>>> import numpy as np
>>> from numpy import linalg as LA
>>> np.set_printoptions(suppress=True, linewidth=200)
>>> K = np.loadtxt("arr.csv", delimiter=",")
>>> print(K.round(1) + 0)
[[-0.1  1.2 -1.   0.5  1.3  1.1  0.3 -0.7 -1.6  0.3  1.4  0.2]
 [ 5.  -7.2  1.9 -9.9 -5.2 -8.6 -1.6 -2.1 -1.6 -3.1 -6.7 -0.4]
 [-2.7  2.9 -0.1  4.4  2.1  3.1  1.2 -0.4 -1.5  1.1  2.3  0. ]
 [-1.3 -1.9  5.2  0.7 -1.4 -0.6 -1.6 -0.6 -1.1 -0.3 -3.7  1.3]
 [-2.4  0.9  0.8  2.8 -0.2  0.5  1.6 -0.5 -0.8  0.3  0.  -0.7]
 [-1.8  1.3 -2.4  1.7 -0.4 -1.1  4.  -1.6 -2.  -0.2  1.4 -2.6]
 [-0.5 -0.6  1.8  0.  -0.3 -0.6 -0.2 -1.3 -2.2 -0.2 -1.3  0.4]
 [ 2.2 -2.   3.2 -3.   0.4 -0.2 -3.9 -0.7 -2.  -0.3 -2.4  2.8]
 [-1.9 -0.3  0.5  1.1 -1.3 -2.   2.7 -2.2 -3.  -0.6 -1.1 -1.7]
 [-0.3  1.1  0.   2.   0.8  2.9 -1.5  3.5  5.5  1.   1.3  0.8]
 [-2.  -0.1 -1.   1.6 -2.2 -2.1  3.5  0.   1.4 -0.5 -0.4 -2.9]]
>>> r0 = np.array([2, 0])
>>> print(np.round(np.cross(K[7, :3], K[0, :3]), 1))
[-1.8  1.9  2.4]
>>> print(round(float(np.trace(LA.pinv(K) @ K)), 1))
4.0
>>> print(LA.lstsq(K[:-1].T, K[-1])[2])
4
>>> print(np.allclose(K[:-1].T @ LA.lstsq(K[:-1].T, K[-1])[0], K[-1]))
True
>>> print(np.unique(K.round(6), axis=0).shape)
(11, 12)
>>> print(np.round(K @ LA.pinv(K) @ K, 1) + 0)
[[-0.1  1.2 -1.   0.5  1.3  1.1  0.3 -0.7 -1.6  0.3  1.4  0.2]
 [ 5.  -7.2  1.9 -9.9 -5.2 -8.6 -1.6 -2.1 -1.6 -3.1 -6.7 -0.4]
 [-2.7  2.9 -0.1  4.4  2.   3.1  1.2 -0.4 -1.5  1.1  2.3  0. ]
 [-1.3 -1.9  5.2  0.7 -1.4 -0.6 -1.6 -0.6 -1.1 -0.3 -3.7  1.3]
 [-2.3  0.9  0.8  2.8 -0.2  0.5  1.6 -0.5 -0.8  0.3  0.  -0.7]
 [-1.8  1.3 -2.4  1.7 -0.4 -1.1  4.  -1.6 -2.  -0.2  1.4 -2.6]
 [-0.5 -0.6  1.8  0.  -0.3 -0.6 -0.2 -1.3 -2.2 -0.2 -1.3  0.4]
 [ 2.2 -2.   3.2 -3.   0.4 -0.2 -3.9 -0.7 -2.  -0.3 -2.4  2.8]
 [-1.9 -0.3  0.5  1.1 -1.3 -2.   2.7 -2.2 -3.  -0.6 -1.1 -1.7]
 [-0.3  1.1  0.   2.   0.8  2.9 -1.5  3.5  5.5  1.   1.3  0.8]
 [-2.  -0.1 -1.   1.6 -2.2 -2.1  3.5  0.1  1.4 -0.5 -0.4 -2.9]]
>>> data = np.loadtxt("a.csv", delimiter=",")
>>> print(data.round(1))
[[-0.4 -1.   1.4 -1.3  0.1  1.9  2.5 -0.8  2.3 -2. ]
 [ 0.1 -2.3 -0.9 -0.6  2.8 -1.4 -0.5 -1.8  1.6  1.7]
 [-3.  -0.2 -1.8 -1.  -2.2 -1.  -1.2 -1.8  0.6 -1. ]
 [ 1.2 -1.8 -2.8 -1.4 -0.1  1.3  1.3 -0.1 -2.6 -0.6]
 [ 0.3  0.4  2.1 -1.2  0.2 -2.8  1.3 -1.9 -2.3 -0.8]
 [-3.   1.3 -0.6 -0.9  2.8 -0.1  0.9  1.9 -0.8 -0.4]
 [ 0.6  1.   0.4 -0.1  1.9  1.8 -2.8 -1.9 -0.8 -2.1]
 [ 0.7  2.9 -0.5 -2.6 -0.3  1.1  0.5 -1.2  0.6  2.4]
 [-1.5  0.4 -0.3  3.   0.3  1.4  1.7 -2.4 -1.   1.3]
 [-1.6 -2.   2.4 -1.4 -0.6  1.7 -1.2  0.3 -1.5  2. ]]
>>> vec = np.array([3, 0, 1, 0, 1, 2, 2, 1, 0, 3])
>>> print(np.round(np.einsum("ij,j->i", data, vec), 1))
[  2.1   2.1 -22.1   3.9  -4.   -4.7  -6.2  10.5   3.    4.1]
>>> print(LA.norm(data @ vec) <= LA.norm(data, 2) * LA.norm(vec) + 1e-9)
True
>>> print(np.sign((data @ vec).round(6)))
[ 1.  1. -1.  1. -1. -1. -1.  1.  1.  1.]
>>> print(np.round(data @ (2 * vec), 1))
[  4.2   4.2 -44.2   7.8  -8.   -9.3 -12.3  21.    6.1   8.2]
>>> print(np.round(data @ vec, 1))
[  2.1   2.1 -22.1   3.9  -4.   -4.7  -6.2  10.5   3.    4.1]
